>>> import numpy as np
>>> np.set_printoptions(suppress=True, linewidth=160)
>>> E = np.loadtxt("dump.csv", delimiter=",")
>>> E
array([[ 1.3,  1.3,  0.9,  0. ,  0.9,  0.4,  0.8,  0.2, -0.8, -0.5],
       [-0.9,  0.1, -0.3,  0.3,  0. , -0.4,  1.7,  0.9,  0.8, -1.6],
       [-0.5, -0.2, -0.9,  2. ,  0.3, -0.4, -0.5, -0.7,  0.4, -1.8],
       [ 0.8, -1.1,  0.6,  1.5,  0.3,  0. ,  1.4,  0.7, -0.8, -0.3],
       [ 1.4, -1.7, -0.5,  1.3, -1.9,  0.8, -0.4, -0.7, -0.7, -0.1],
       [ 0.2, -0.9,  0. ,  0.1,  1.1,  0.2,  1.2,  0.6, -0.5, -1.8],
       [-0.4, -0.5, -0.9,  1.2,  1.1,  1. , -0.8,  0.1,  0.2,  1.4],
       [-1.7,  0.2,  1.4, -2.6,  0. , -0.7, -0.6,  0.6, -0.7,  0.1],
       [-0.6, -3. ,  0.5,  1.4,  0.6, -0.5,  0.1, -1.1,  0.4, -1.3],
       [ 0.8, -3.1,  1.1, -0.4, -0.2, -0.7,  1.2,  1.2,  0. ,  0.1],
       [ 1.9,  1.4, -1. , -0.2, -0.7,  1.3,  0.3, -0.9,  0.8, -1.9],
       [ 0.9,  0.4,  0.8, -1.1,  0.7,  0.1,  0. ,  0.6, -0.5,  0.8],
       [ 1. ,  0.9, -0.4, -0.1,  0. ,  0.3, -0.7, -2.3,  1. , -1. ]])
>>> vec = np.array([-3, -1, -2, -2, 3, 1, -3, 2, -3, -3])
>>> np.sign((E @ vec).round(6))
array([-1.,  1.,  1., -1., -1.,  1.,  1.,  1.,  1., -1., -1.,  0., -1.])
>>> (E @ vec).argmax()
np.int64(7)
>>> np.round(E @ np.ones(10), 2) + 0
array([ 4.5,  0.6, -2.3,  3.1, -2.5,  0.2,  2.4, -4. , -3.5,  0. ,  1. ,  2.7, -1.3])
>>> np.round(E @ vec, 2) + 0
array([-2. ,  1.3,  4.3, -4.1, -6.8,  8.1,  3.2, 11.4,  2.5, -3.5, -4.9,  0. , -5.1])
>>> vec @ E
Traceback (most recent call last):
  File "<python-input-9>", line 1, in <module>
    vec @ E
    ~~~~^~~
ValueError: matmul: Input operand 1 has a mismatch in its core dimension 0, with gufunc signature (n?,k),(k,m?)->(n?,m?) (size 13 is different from 10)
>>> np.round((E * vec).sum(axis=1), 2) + 0
array([-2. ,  1.3,  4.3, -4.1, -6.8,  8.1,  3.2, 11.4,  2.5, -3.5, -4.9,  0. , -5.1])
>>> vec = np.array([6, -2, 2, -8, 4, 9, 9, -7, 6, -5])
>>> h = np.maximum(E @ vec, 0)
>>> np.round(np.maximum(E @ (3 * vec), 0), 2)
array([ 53.1,  28.8,   0. ,   5.4,   0. ,  63. ,   0. ,   0. ,  22.8,  33.6, 121.2,  22.5,  83.1])
>>> print(np.flatnonzero(h > 1e-9))
[ 0  1  3  5  8  9 10 11 12]
>>> np.round(E.T @ h, 2)
array([ 135.62,   30.06,  -15.23,   -5.26,   18.86,   57.38,   65.13,  -64.45,   40.89, -169.77])
>>> np.round(np.tanh(E @ vec), 2)
array([ 1.  ,  1.  , -1.  ,  0.95, -0.98,  1.  , -1.  , -1.  ,  1.  ,  1.  ,  1.  ,  1.  ,  1.  ])
>>> out = np.c_[E[:, :8] @ np.array([[0, 0, 1, 1, 0, 0, 1, 2],
...     [1, 1, 0, 1, 2, 1, 1, 1],
...     [0, 0, 0, 1, 0, 1, 1, 1],
...     [0, 2, 1, 2, 1, 2, 0, 1],
...     [1, 0, 0, 1, 0, 1, 1, 2],
...     [2, 2, 0, 1, 1, 0, 0, 0],
...     [1, 2, 0, 2, 1, 2, 1, 0],
...     [0, 1, 0, 0, 2, 0, 0, 1]]), np.array([1, 2, -2, -2, 2, -2, 2, 1, 1, -1, 2, -2, 2])]
>>> out.round(2) + 0
array([[ 3.8,  3.9,  1.3,  6.4,  4.2,  4.7,  5.2,  6.8,  1. ],
       [ 1. ,  4.2, -0.6,  2.5,  3.6,  3.8,  0.6, -0.8,  2. ],
       [-1.2,  1.3,  1.5,  1.3, -0.7,  2.2, -1.8, -0.2, -2. ],
       [ 0.6,  5.4,  2.3,  6.4,  2.1,  5.6,  2. ,  3.9, -2. ],
       [-2.4,  1. ,  2.7, -0.1, -3.1, -2.3, -3.1, -2.6,  2. ],
       [ 1.8,  2.7,  0.3,  3.2,  0.9,  2.8,  1.6,  2.4, -2. ],
       [ 1.8,  2.4,  0.8,  1.1,  0.6,  0.5, -1.5,  1.3,  2. ],
       [-1.8, -7. , -4.3, -7.2, -2.3, -4.8, -0.7, -3.8,  1. ],
       [-3.3, -2.1,  0.8,  0. , -7.2,  1.1, -2.4, -2.2,  1. ],
       [-3.5, -1.7,  0.4, -0.5, -3.7, -0.6, -0.2,  0. , -1. ],
       [ 3.6,  3.3,  1.7,  3.1,  2.4, -0.1,  1.9,  1.7,  2. ],
       [ 1.3, -1. , -0.2,  0.7,  1. , -0.3,  2.8,  3.9, -2. ],
       [ 0.8, -2.4,  0.9,  0.2, -3.3, -1.1,  0.8,  0.1,  2. ]])
>>> np.linalg.matrix_rank(np.c_[E, out])
np.int64(11)
>>> np.round(np.linalg.norm(out - E @ np.linalg.lstsq(E, out)[0], axis=0), 2) + 0
array([0.  , 0.  , 0.  , 0.  , 0.  , 0.  , 0.  , 0.  , 2.47])
>>> np.linalg.matrix_rank(out)
np.int64(9)
>>> np.round(np.linalg.lstsq(E, out[:, 0])[0], 2) + 0
array([0., 1., 0., 0., 1., 2., 1., 0., 0., 0.])
>>> vec = np.array([2, 1, 0, 2, 0, 1, 1, 0, 2, 0])
>>> y = E @ vec
>>> np.round(np.linalg.solve(E.T @ E, E.T @ y), 2) + 0
array([2., 1., 0., 2., 0., 1., 1., 0., 2., 0.])
>>> y.round(2)
array([  3.5,   1.8,   2.7,   3.3,   2.7,   0.1,   1.7, -11.1,  -1. ,  -1.8,   8. ,  -0.9,   4.3])
>>> print(np.round(np.linalg.pinv(E) @ E, 2) + 0)
[[1. 0. 0. 0. 0. 0. 0. 0. 0. 0.]
 [0. 1. 0. 0. 0. 0. 0. 0. 0. 0.]
 [0. 0. 1. 0. 0. 0. 0. 0. 0. 0.]
 [0. 0. 0. 1. 0. 0. 0. 0. 0. 0.]
 [0. 0. 0. 0. 1. 0. 0. 0. 0. 0.]
 [0. 0. 0. 0. 0. 1. 0. 0. 0. 0.]
 [0. 0. 0. 0. 0. 0. 1. 0. 0. 0.]
 [0. 0. 0. 0. 0. 0. 0. 1. 0. 0.]
 [0. 0. 0. 0. 0. 0. 0. 0. 1. 0.]
 [0. 0. 0. 0. 0. 0. 0. 0. 0. 1.]]
>>> rng = np.random.default_rng(46704)
>>> y = y + 0.1 * rng.normal(size=13)
>>> y.round(2)
array([  3.69,   1.83,   2.75,   3.45,   2.38,   0.15,   1.68, -11.06,  -0.9 ,  -1.79,   8.06,  -0.85,   4.22])
>>> b, *_ = np.linalg.lstsq(E, y)
>>> b.round()
array([ 2.,  1.,  0.,  2.,  0.,  1.,  1.,  0.,  2., -0.])
>>> [round(float(np.linalg.norm(np.linalg.solve(E.T @ E + lam * np.eye(10), E.T @ y))), 2) for lam in (0, 1, 10, 100)]
[4.0, 3.29, 2.19, 0.65]
>>> b.round(2)
array([ 2.  ,  1.05,  0.21,  2.08,  0.05,  1.07,  0.94,  0.1 ,  2.12, -0.06])
>>> round(float(np.linalg.norm(y - E @ b)), 2)
0.16
>>> Q, r_ = np.linalg.qr(E)
>>> print(np.round(abs(r_[0, 0]), 2), round(float(np.linalg.norm(E[:, 0])), 2))
3.85 3.85
>>> round(np.trace(Q @ Q.T), 2)
np.float64(10.0)
>>> np.round(np.abs(np.diag(r_)), 2)
array([3.85, 5.32, 2.77, 2.81, 2.48, 1.2 , 2.66, 2.19, 1.09, 2.03])
>>> np.round(Q.T @ Q, 2) + 0
array([[1., 0., 0., 0., 0., 0., 0., 0., 0., 0.],
       [0., 1., 0., 0., 0., 0., 0., 0., 0., 0.],
       [0., 0., 1., 0., 0., 0., 0., 0., 0., 0.],
       [0., 0., 0., 1., 0., 0., 0., 0., 0., 0.],
       [0., 0., 0., 0., 1., 0., 0., 0., 0., 0.],
       [0., 0., 0., 0., 0., 1., 0., 0., 0., 0.],
       [0., 0., 0., 0., 0., 0., 1., 0., 0., 0.],
       [0., 0., 0., 0., 0., 0., 0., 1., 0., 0.],
       [0., 0., 0., 0., 0., 0., 0., 0., 1., 0.],
       [0., 0., 0., 0., 0., 0., 0., 0., 0., 1.]])
>>> feats = np.vander(np.arange(11) - 4, 4, increasing=True)
>>> feats
array([[  1,  -4,  16, -64],
       [  1,  -3,   9, -27],
       [  1,  -2,   4,  -8],
       [  1,  -1,   1,  -1],
       [  1,   0,   0,   0],
       [  1,   1,   1,   1],
       [  1,   2,   4,   8],
       [  1,   3,   9,  27],
       [  1,   4,  16,  64],
       [  1,   5,  25, 125],
       [  1,   6,  36, 216]])
>>> # column 3 is much longer than the rest
>>> Q, r_ = np.linalg.qr(feats)
>>> np.round(Q @ r_, 2) + 0
array([[  1.,  -4.,  16., -64.],
       [  1.,  -3.,   9., -27.],
       [  1.,  -2.,   4.,  -8.],
       [  1.,  -1.,   1.,  -1.],
       [  1.,   0.,   0.,   0.],
       [  1.,   1.,   1.,   1.],
       [  1.,   2.,   4.,   8.],
       [  1.,   3.,   9.,  27.],
       [  1.,   4.,  16.,  64.],
       [  1.,   5.,  25., 125.],
       [  1.,   6.,  36., 216.]])
>>> np.allclose(r_.T @ r_, feats.T @ feats)
True
>>> f = np.array([-2, -1, -1, 1, 2, -2, 0, 0, 2])
>>> W0 = np.array([np.roll(f, i) for i in range(9)])
>>> W0
array([[-2, -1, -1,  1,  2, -2,  0,  0,  2],
       [ 2, -2, -1, -1,  1,  2, -2,  0,  0],
       [ 0,  2, -2, -1, -1,  1,  2, -2,  0],
       [ 0,  0,  2, -2, -1, -1,  1,  2, -2],
       [-2,  0,  0,  2, -2, -1, -1,  1,  2],
       [ 2, -2,  0,  0,  2, -2, -1, -1,  1],
       [ 1,  2, -2,  0,  0,  2, -2, -1, -1],
       [-1,  1,  2, -2,  0,  0,  2, -2, -1],
       [-1, -1,  1,  2, -2,  0,  0,  2, -2]])
>>> out = np.array([[2, 0, -1],
...     [2, 1, 2],
...     [-2, 0, -3],
...     [1, 3, -2],
...     [0, -1, 2],
...     [-1, 0, -1],
...     [2, 3, -1],
...     [1, 0, -1],
...     [2, 0, 2]])
>>> print(np.vstack([W0, out.T]).shape)
(12, 9)
>>> np.einsum("ik,kj->ji", W0, out)
array([[  3,  -5,   8,  -5,   2,   1,   1,  -6,  -6],
       [  0, -12,   6,  -2,   5,  -7,  -4,   1,   7],
       [ 11,   1,   9, -10,  -1,   4,   8,  -1, -18]])
>>> print(out.T @ W0.T)
[[  3  -5   8  -5   2   1   1  -6  -6]
 [  0 -12   6  -2   5  -7  -4   1   7]
 [ 11   1   9 -10  -1   4   8  -1 -18]]
>>> vec = np.array([2, 3, 2, 3, 2, 0, 1, 1, 3])
>>> y = W0 @ vec
>>> b, lr = np.zeros(9), 1 / np.linalg.norm(W0, 2) ** 2
>>> for i in range(300):
...     b -= lr * W0.T @ (W0 @ b - y)
...     if i % 50 == 0: print(i, round(np.linalg.norm(W0 @ b - y), 2))
... 
0 7.56
50 1.9
100 0.65
150 0.22
200 0.08
250 0.03
>>> round(np.linalg.cond(W0), 2)
np.float64(6.87)
>>> out = W0 / np.linalg.norm(W0, axis=1, keepdims=True)
>>> gram = out @ out.T
>>> gram.round(2)
array([[ 1.  , -0.21, -0.26, -0.42,  0.42,  0.42, -0.42, -0.26, -0.21],
       [-0.21,  1.  , -0.21, -0.26, -0.42,  0.42,  0.42, -0.42, -0.26],
       [-0.26, -0.21,  1.  , -0.21, -0.26, -0.42,  0.42,  0.42, -0.42],
       [-0.42, -0.26, -0.21,  1.  , -0.21, -0.26, -0.42,  0.42,  0.42],
       [ 0.42, -0.42, -0.26, -0.21,  1.  , -0.21, -0.26, -0.42,  0.42],
       [ 0.42,  0.42, -0.42, -0.26, -0.21,  1.  , -0.21, -0.26, -0.42],
       [-0.42,  0.42,  0.42, -0.42, -0.26, -0.21,  1.  , -0.21, -0.26],
       [-0.26, -0.42,  0.42,  0.42, -0.42, -0.26, -0.21,  1.  , -0.21],
       [-0.21, -0.26, -0.42,  0.42,  0.42, -0.42, -0.26, -0.21,  1.  ]])
>>> (gram - 2 * np.eye(9)).round(6).argmax(axis=1)
array([4, 5, 6, 7, 0, 0, 1, 2, 3])
>>> np.round(np.linalg.norm(out, axis=1), 2)
array([1., 1., 1., 1., 1., 1., 1., 1., 1.])
>>> data = np.loadtxt("x.csv", delimiter=",")
>>> data
array([[-0.22,  0.35,  0.48,  0.82,  1.68,  0.14, -0.15, -0.09, -0.5 , -1.06, -0.02,  0.58,  0.09,  0.46, -0.6 ],
       [-2.8 ,  2.24, -2.39, -0.27, -2.14, -5.43,  1.64, -5.56,  1.19,  3.04,  2.6 ,  4.06, -1.9 ,  2.72,  0.76],
       [-3.98,  3.31, -4.33, -2.43, -4.82, -3.39,  2.29, -4.37,  2.47,  3.74,  3.94,  3.08, -0.65,  2.38,  1.52],
       [ 2.44, -2.5 ,  2.35,  2.03,  1.26, -3.61, -0.82, -1.74, -1.19,  0.84, -2.24,  0.46, -2.24, -0.36, -0.12],
       [ 1.98, -1.66,  2.65,  2.17,  3.46,  0.13, -1.18,  0.88, -1.65, -1.9 , -2.1 , -0.44, -0.42, -0.56, -1.06],
       [-2.9 ,  3.26, -1.58, -0.82,  1.8 ,  4.94,  0.5 ,  2.4 ,  0.34, -3.18,  2.26,  0.1 ,  2.92,  0.96, -1.02]])
>>> # null space of dimension 12
>>> r = np.linalg.matrix_rank(data)
>>> print(r)
3
>>> null = np.linalg.svd(data)[2][r:].T
>>> [int(np.linalg.matrix_rank(np.delete(data, i, axis=0))) for i in range(6)]
[3, 3, 3, 3, 3, 3]
>>> np.linalg.matrix_rank(data.T @ data), np.linalg.matrix_rank(data @ data.T)
(np.int64(3), np.int64(3))
>>> [int(np.linalg.matrix_rank(data[:i])) for i in range(1, len(data) + 1)]
[1, 2, 3, 3, 3, 3]
>>> [int(np.linalg.matrix_rank(data[:, :j + 1])) for j in range(15)]
[1, 2, 3, 3, 3, 3, 3, 3, 3, 3, 3, 3, 3, 3, 3]
